>>> import numpy as np
>>> np.set_printoptions(precision=2, suppress=True, linewidth=160, sign=" ")
>>> def rd(a):
...     return np.round(a, 2) + 0
... 
>>> F = np.load("block12.npy")
>>> F
array([[  2,   0,  -1,  -2,  -5,   5,  -4,  -6,  -3],
       [  0,  10,   9,   5,  -1,   8,   0,   3,   1],
       [ -1,   9,  -6,  -6,   2,  -3,   9,   1,  -3],
       [ -2,   5,  -6,  -4,  -9,   0,   2,   3,   0],
       [ -5,  -1,   2,  -9, -10,  -7,   4,  -8,  -7],
       [  5,   8,  -3,   0,  -7,   2,   5,  -3,   1],
       [ -4,   0,   9,   2,   4,   5,   4,  -2,  -4],
       [ -6,   3,   1,   3,  -8,  -3,  -2,   8,   7],
       [ -3,   1,  -3,   0,  -7,   1,  -4,   7,  -8]])
>>> F.inv()
Traceback (most recent call last):
  File "<python-input-5>", line 1, in <module>
    F.inv()
    ^^^^^
AttributeError: 'numpy.ndarray' object has no attribute 'inv'
>>> np.trace(F)
np.int64(-2)
>>> assert F == F.T
Traceback (most recent call last):
  File "<python-input-7>", line 1, in <module>
    assert F == F.T
           ^^^^^^^^
ValueError: The truth value of an array with more than one element is ambiguous. Use a.any() or a.all()
>>> O, evecs = np.linalg.qr(F[:, :1])[0], np.linalg.qr(F[:, 1:])[0]
>>> sig = np.linalg.svd(O.T @ evecs, compute_uv=False)
>>> rd(np.degrees(np.arccos(sig.clip(0, 1))))
array([ 13.93])
>>> rd(sig)
array([ 0.97])
>>> (sig > 0.9).sum()
np.int64(1)
>>> rng = np.random.default_rng(877)
>>> lab = rng.permutation(9)
>>> B = F[:, lab] * rng.choice([-1, 1], 9)
>>> B
array([[  5,  -3,   0,   6,   2,  -5,   2,   1,   4],
       [  8,   1, -10,  -3,  -5,  -1,   0,  -9,   0],
       [ -3,  -3,  -9,  -1,   6,   2,  -1,   6,  -9],
       [  0,   0,  -5,  -3,   4,  -9,  -2,   6,  -2],
       [ -7,  -7,   1,   8,   9, -10,  -5,  -2,  -4],
       [  2,   1,  -8,   3,   0,  -7,   5,   3,  -5],
       [  5,  -4,   0,   2,  -2,   4,  -4,  -9,  -4],
       [ -3,   7,  -3,  -8,  -3,  -8,  -6,  -1,   2],
       [  1,  -8,  -1,  -7,   0,  -7,  -3,   3,   4]])
>>> Uu, _, Vt = np.linalg.svd(F.T @ B)
>>> rd(np.linalg.lstsq(F, B)[0])
array([[ 0.,  0.,  0.,  0.,  0.,  0.,  1.,  0.,  0.],
       [ 0.,  0., -1.,  0.,  0.,  0.,  0.,  0.,  0.],
       [ 0.,  0.,  0.,  0.,  0.,  0.,  0., -1.,  0.],
       [ 0.,  0.,  0.,  0., -1.,  0.,  0.,  0.,  0.],
       [ 0.,  0.,  0.,  0.,  0.,  1.,  0.,  0.,  0.],
       [ 1.,  0.,  0.,  0.,  0.,  0.,  0.,  0.,  0.],
       [ 0.,  0.,  0.,  0.,  0.,  0.,  0.,  0., -1.],
       [ 0.,  0.,  0., -1.,  0.,  0.,  0.,  0.,  0.],
       [ 0.,  1.,  0.,  0.,  0.,  0.,  0.,  0.,  0.]])
>>> rd(Uu @ Vt)
array([[ 0.,  0.,  0.,  0.,  0.,  0.,  1.,  0.,  0.],
       [ 0.,  0., -1.,  0.,  0.,  0.,  0.,  0.,  0.],
       [ 0.,  0.,  0.,  0.,  0.,  0.,  0., -1.,  0.],
       [ 0.,  0.,  0.,  0., -1.,  0.,  0.,  0.,  0.],
       [ 0.,  0.,  0.,  0.,  0.,  1.,  0.,  0.,  0.],
       [ 1.,  0.,  0.,  0.,  0.,  0.,  0.,  0.,  0.],
       [ 0.,  0.,  0.,  0.,  0.,  0.,  0.,  0., -1.],
       [ 0.,  0.,  0., -1.,  0.,  0.,  0.,  0.,  0.],
       [ 0.,  1.,  0.,  0.,  0.,  0.,  0.,  0.,  0.]])
>>> lab
array([ 5,  8,  1,  7,  3,  4,  0,  2,  6])
>>> B @ B
array([[ -12,  -70,   35,  -10,   60,  -89,  -63,   42,   35],
       [ 138,  -22,  125,   93,  -79,   95,  106,  -63,  135],
       [ -82,  111,   97,   70,  -11,  -54,  -20,  -66,   17],
       [ -61,   44,  120,  -19,  -20,   -2,  -76,  -77,   92],
       [-200,  -24,  120,   30,  156,  -24,  -82,   97,  -39],
       [  39,   53,   99,    8,  -56,   26,  -52, -121,   75],
       [  18,  -16,   27,  124,   55,   37,  118,  102,  -14],
       [  30,   39,   59,  -78, -103,  130,   12,  -89,  113],
       [ -90,  -14,  167,  -27,    5,   49,  -36,   40,   96]])
>>> np.linalg.matrix_power(B, 3)
array([[-1729,  -382,  1046,  -361,  1036,  -520,  -889,  1011,   338],
       [ 1736, -2108, -2155,   -86,   774, -1147,   384,  1601,  -928],
       [  271,  -429, -1731, -1013,   282,   680,  -191,    78, -1011],
       [ -234,  -966, -1290,  -907,   505,   554,   376,  1220,  -678],
       [-3432,   419,  -894,  -829,  1837, -1229, -1617,  1056, -2078],
       [  944, -1182, -1437,   -79,   402,   491,  1082,  1208,  -391],
       [ -160,  -145, -1236,  -174,   727, -2191, -1371,  -137, -1148],
       [ 1706,  -952, -1520,  -251,  -777,   720,  1469,   481,  -267],
       [-1204,  -575, -1831, -1461,   781,  -488,  -457,  1585, -1466]])
>>> assert B == B.T
Traceback (most recent call last):
  File "<python-input-23>", line 1, in <module>
    assert B == B.T
           ^^^^^^^^
ValueError: The truth value of an array with more than one element is ambiguous. Use a.any() or a.all()
>>> rd(np.abs(np.linalg.eigvals(B)).max())
np.float64(15.59)
>>> np.linalg.determinant(B)
Traceback (most recent call last):
  File "<python-input-25>", line 1, in <module>
    np.linalg.determinant(B)
    ^^^^^^^^^^^^^^^^^^^^^
AttributeError: module 'numpy.linalg' has no attribute 'determinant'
>>> ev, evecs = np.linalg.eigh(F)
>>> x = np.array([-1, -3, 1, -3, -3, -1, 0, 1, 1])
>>> (np.sign(evecs[:, -1].round(6)) == np.sign(evecs[0, -1].round(6))).astype(int)
array([ 1,  0,  0,  0,  1,  0,  1,  0,  0])
>>> np.abs(F).sum(axis=1).max(), rd(np.abs(ev).max())
(np.int64(53), np.float64(24.87))
>>> x @ F @ x
np.int64(-96)
>>> rd(np.linalg.eigvalsh(F[1:, 1:]))
array([-24.54, -14.86, -11.68,  -2.59,   3.42,   7.28,  18.11,  20.86])
>>> arr = np.loadtxt("case9.csv", delimiter=",")
>>> arr
array([[  0.,  20.,  12.,   0.,   8.,   0.,   0.,   6.,   0.],
       [  7.,   0.,   2.,   6.,   5.,   0.,   0.,   9.,   6.],
       [  7.,   0.,   2.,   6.,   5.,   0.,   0.,   9.,   6.],
       [  0.,   0.,   8.,   3.,   8.,   0.,   0.,  11.,   0.],
       [ 16.,   0.,   0.,   5.,   0.,   9.,   0.,   0.,  25.],
       [ 15.,   0.,   0.,   9.,   2.,   3.,   0.,   7.,  18.],
       [  0.,  12.,   0.,   0.,   0.,  13.,   0.,   0.,   5.],
       [  0.,  11.,  14.,   0.,  11.,   0.,   0.,  13.,   0.],
       [  0.,  11.,  14.,   0.,  11.,   0.,   0.,  13.,   0.],
       [  0.,   3.,   0.,   0.,   0.,  12.,   0.,   0.,  10.],
       [  9.,   0.,   0.,   0.,   0.,  10.,   0.,   0.,  20.],
       [  0.,   9.,   6.,   0.,   5.,   0.,   0.,   4.,   0.],
       [  7.,   0.,   2.,   6.,   5.,   0.,   0.,   9.,   6.],
       [  1.,   0.,   0.,   0.,   0.,   5.,   0.,   0.,   8.],
       [  0.,  20.,  12.,   0.,   8.,   0.,   0.,   6.,   0.],
       [  0.,  14.,   0.,   0.,   0.,   7.,   0.,   0.,   0.],
       [  7.,   0.,   2.,   6.,   5.,   0.,   0.,   9.,   6.],
       [  9.,   0.,   0.,   0.,   0.,  10.,   0.,   0.,  20.],
       [  0.,  14.,   0.,   0.,   0.,   7.,   0.,   0.,   0.],
       [  0.,   0.,   8.,   3.,   8.,   0.,   0.,  11.,   0.],
       [  9.,   0.,   0.,   0.,   0.,  10.,   0.,   0.,  20.],
       [  0.,  14.,   0.,   0.,   0.,   7.,   0.,   0.,   0.],
       [  0.,   9.,   6.,   0.,   5.,   0.,   0.,   4.,   0.],
       [  0.,  20.,  12.,   0.,   8.,   0.,   0.,   6.,   0.],
       [  0.,   7.,   0.,   0.,   0.,   0.,   0.,   0.,   0.],
       [  0.,   9.,   6.,   0.,   5.,   0.,   0.,   4.,   0.],
       [  0.,   9.,   6.,   0.,   5.,   0.,   0.,   4.,   0.],
       [  0.,   0.,   0.,   0.,   2.,   0.,   0.,   2.,   1.],
       [ 14.,   0.,   4.,  13.,   8.,   0.,   0.,  16.,  11.],
       [  8.,   0.,   0.,   2.,   0.,   4.,   0.,   0.,  13.],
       [  0.,   2.,  16.,   7.,  14.,   0.,   0.,  20.,   0.],
       [  0.,  16.,   0.,   0.,   0.,   1.,   0.,   0.,   0.],
       [  7.,   0.,   2.,   6.,   5.,   0.,   0.,   9.,   6.],
       [  0.,   0.,   0.,   0.,   2.,   0.,   0.,   2.,   1.]])
>>> np.linalg.lstsq(arr[:-1].T, arr[-1])[2]
np.int32(8)
>>> rd(np.trace(np.linalg.pinv(arr) @ arr))
np.float64(8.0)
>>> Uu, sig, Vt = np.linalg.svd(arr)
>>> evecs = Vt[:(sig > 1e-8).sum()]
>>> x = arr[23] + 4 * arr[28] + rng.integers(2) * np.eye(9)[4]
>>> x
array([ 56.,  20.,  28.,  52.,  40.,   0.,   0.,  70.,  44.])
>>> rd(evecs.T @ evecs)
array([[ 1.,  0.,  0.,  0.,  0.,  0.,  0.,  0.,  0.],
       [ 0.,  1.,  0.,  0.,  0.,  0.,  0.,  0.,  0.],
       [ 0.,  0.,  1.,  0.,  0.,  0.,  0.,  0.,  0.],
       [ 0.,  0.,  0.,  1.,  0.,  0.,  0.,  0.,  0.],
       [ 0.,  0.,  0.,  0.,  1.,  0.,  0.,  0.,  0.],
       [ 0.,  0.,  0.,  0.,  0.,  1.,  0.,  0.,  0.],
       [ 0.,  0.,  0.,  0.,  0.,  0.,  0.,  0.,  0.],
       [ 0.,  0.,  0.,  0.,  0.,  0.,  0.,  1.,  0.],
       [ 0.,  0.,  0.,  0.,  0.,  0.,  0.,  0.,  1.]])
>>> np.linalg.matrix_rank(np.vstack([arr, x]))
np.int64(8)
>>> np.linalg.cond(arr) > 100
np.True_
>>> arr[29] @ arr[27]
np.float64(13.0)
>>> rd(np.linalg.norm(arr) ** 2 / np.linalg.norm(arr, 2) ** 2)
np.float64(2.13)
>>> np.linalg.norm(arr, axis=1).argmax()
np.int64(4)
>>> rd(np.linalg.norm(arr, axis=0))
array([ 35.07,  53.07,  37.26,  22.93,  32.54,  29.87,   0.  ,  43.24,  53.01])
>>> rd(np.linalg.norm(arr, 2))
np.float64(76.97)
>>> J = np.array([[-5, -4, -5, -4, -5, -4],
...     [-2, -5, -2, -5, -2, -5],
...     [-4, 5, -4, 5, -4, 5],
...     [-5, -4, -5, -4, -5, -4],
...     [-2, -5, -2, -5, -2, -5],
...     [-4, 5, -4, 5, -4, 5]])
>>> [round(float(x), 2) for x in np.linalg.svd(J, compute_uv=False)[:3]]
[20.49, 15.68, 0.0]
>>> np.argsort(-np.linalg.norm(J, axis=0).round(6), kind="stable")[:3]
array([ 1,  3,  5])
>>> np.linalg.cond(J) > 100
np.True_
>>> rd(np.linalg.norm(J, 2) / np.linalg.norm(J))
np.float64(0.79)
>>> r = np.linalg.matrix_rank(J)
>>> r
np.int64(2)
>>> ns = np.linalg.svd(J)[2][r:].T
>>> ns.shape
(6, 4)
>>> rd(ns @ ns.T)
array([[ 0.67,  0.  , -0.33,  0.  , -0.33,  0.  ],
       [ 0.  ,  0.67,  0.  , -0.33,  0.  , -0.33],
       [-0.33,  0.  ,  0.67,  0.  , -0.33,  0.  ],
       [ 0.  , -0.33,  0.  ,  0.67,  0.  , -0.33],
       [-0.33,  0.  , -0.33,  0.  ,  0.67,  0.  ],
       [ 0.  , -0.33,  0.  , -0.33,  0.  ,  0.67]])
>>> [int(np.linalg.matrix_rank(J[:, :j + 1])) for j in range(6)]
[1, 2, 2, 2, 2, 2]
>>> rd(J @ ns)
array([[ 0.,  0.,  0.,  0.],
       [ 0.,  0.,  0.,  0.],
       [ 0.,  0.,  0.,  0.],
       [ 0.,  0.,  0.,  0.],
       [ 0.,  0.,  0.,  0.],
       [ 0.,  0.,  0.,  0.]])
>>> Uu, sig, Vt = np.linalg.svd(J)
>>> rd(sig)
array([ 20.49,  15.68,   0.  ,   0.  ,   0.  ,   0.  ])
>>> np.argmax(sig[:-1] / (sig[1:] + 1e-6)) + 1
np.int64(2)
>>> B = Uu[:, :2] @ np.diag(sig[:2]) @ Vt[:2]
>>> rd(np.linalg.norm(J - B) / np.linalg.norm(J))
np.float64(0.0)
>>> np.linalg.matrix_rank(B)
np.int64(2)
>>> rd(np.linalg.norm(J - B, 2)), rd(sig[2])
(np.float64(0.0), np.float64(0.0))
>>> x = np.array([1, 5, 9, 9, 3, 9])
>>> np.einsum("ij,j->i", J, x)
array([-157, -141,   63, -157, -141,   63])
>>> (J @ x).argmax()
np.int64(2)
>>> np.sign((J @ x).round(6))
array([-1, -1,  1, -1, -1,  1])
>>> J * x
array([[ -5, -20, -45, -36, -15, -36],
       [ -2, -25, -18, -45,  -6, -45],
       [ -4,  25, -36,  45, -12,  45],
       [ -5, -20, -45, -36, -15, -36],
       [ -2, -25, -18, -45,  -6, -45],
       [ -4,  25, -36,  45, -12,  45]])
>>> J @ (2 * x)
array([-314, -282,  126, -314, -282,  126])
>>> np.linalg.norm(J @ x) <= np.linalg.norm(J, 2) * np.linalg.norm(x) + 1e-9
np.True_
>>> J @ np.ones(6)
array([-27., -21.,   3., -27., -21.,   3.])
>>> (J * x).sum(axis=1)
array([-157, -141,   63, -157, -141,   63])
>>> data = np.loadtxt("sample10.csv", delimiter=",")
>>> data
array([[-0.8 , -0.8 , -0.2 , -0.6 ,  1.6 ,  0.4 ,  0.  ,  0.4 ],
       [-0.1 , -1.3 ,  0.  ,  1.4 ,  0.3 , -1.6 , -0.7 , -0.7 ],
       [ 1.5 ,  0.3 , -3.4 , -0.4 , -1.1 , -0.5 ,  1.6 , -1.9 ],
       [ 0.  ,  1.5 ,  0.9 ,  2.8 , -0.2 ,  1.  , -1.  ,  0.6 ],
       [ 0.  ,  1.9 ,  0.9 , -1.  ,  0.6 ,  0.1 ,  0.  , -1.  ],
       [ 0.5 ,  0.5 , -1.2 ,  0.1 , -0.9 , -1.9 , -0.4 ,  0.  ],
       [ 1.3 , -1.1 , -0.5 , -0.3 , -1.  , -0.8 ,  0.5 , -1.2 ],
       [-1.2 ,  0.8 , -0.11,  0.48, -0.8 ,  0.08,  0.79, -0.8 ],
       [-0.3 ,  0.  , -0.7 ,  0.3 ,  1.4 , -0.4 ,  0.9 , -0.7 ],
       [-1.2 ,  0.8 , -0.1 ,  0.5 , -0.8 ,  0.1 ,  0.8 , -0.8 ]])
>>> B = np.c_[data[:, :3] @ np.array([[2, -2, -2], [-1, 2, 2], [2, -2, -1]]), np.array([2, 3, 2, 3, 2, 3, 1, 2, 2, 3])]
>>> rd(B)
array([[-1.2 ,  0.4 ,  0.2 ,  2.  ],
       [ 1.1 , -2.4 , -2.4 ,  3.  ],
       [-4.1 ,  4.4 ,  1.  ,  2.  ],
       [ 0.3 ,  1.2 ,  2.1 ,  3.  ],
       [-0.1 ,  2.  ,  2.9 ,  2.  ],
       [-1.9 ,  2.4 ,  1.2 ,  3.  ],
       [ 2.7 , -3.8 , -4.3 ,  1.  ],
       [-3.42,  4.22,  4.11,  2.  ],
       [-2.  ,  2.  ,  1.3 ,  2.  ],
       [-3.4 ,  4.2 ,  4.1 ,  3.  ]])
>>> rd(np.linalg.norm(B - data @ np.linalg.lstsq(data, B)[0], axis=0))
array([ 0.  ,  0.  ,  0.  ,  3.05])
>>> rd(np.linalg.norm(np.linalg.qr(data)[0].T @ B, axis=0) ** 2 / ((B ** 2).sum(axis=0) + 1e-12))
array([ 1.  ,  1.  ,  1.  ,  0.84])
>>> rd(np.linalg.lstsq(data, B[:, 0])[0])
array([ 2., -1.,  2.,  0.,  0.,  0.,  0.,  0.])
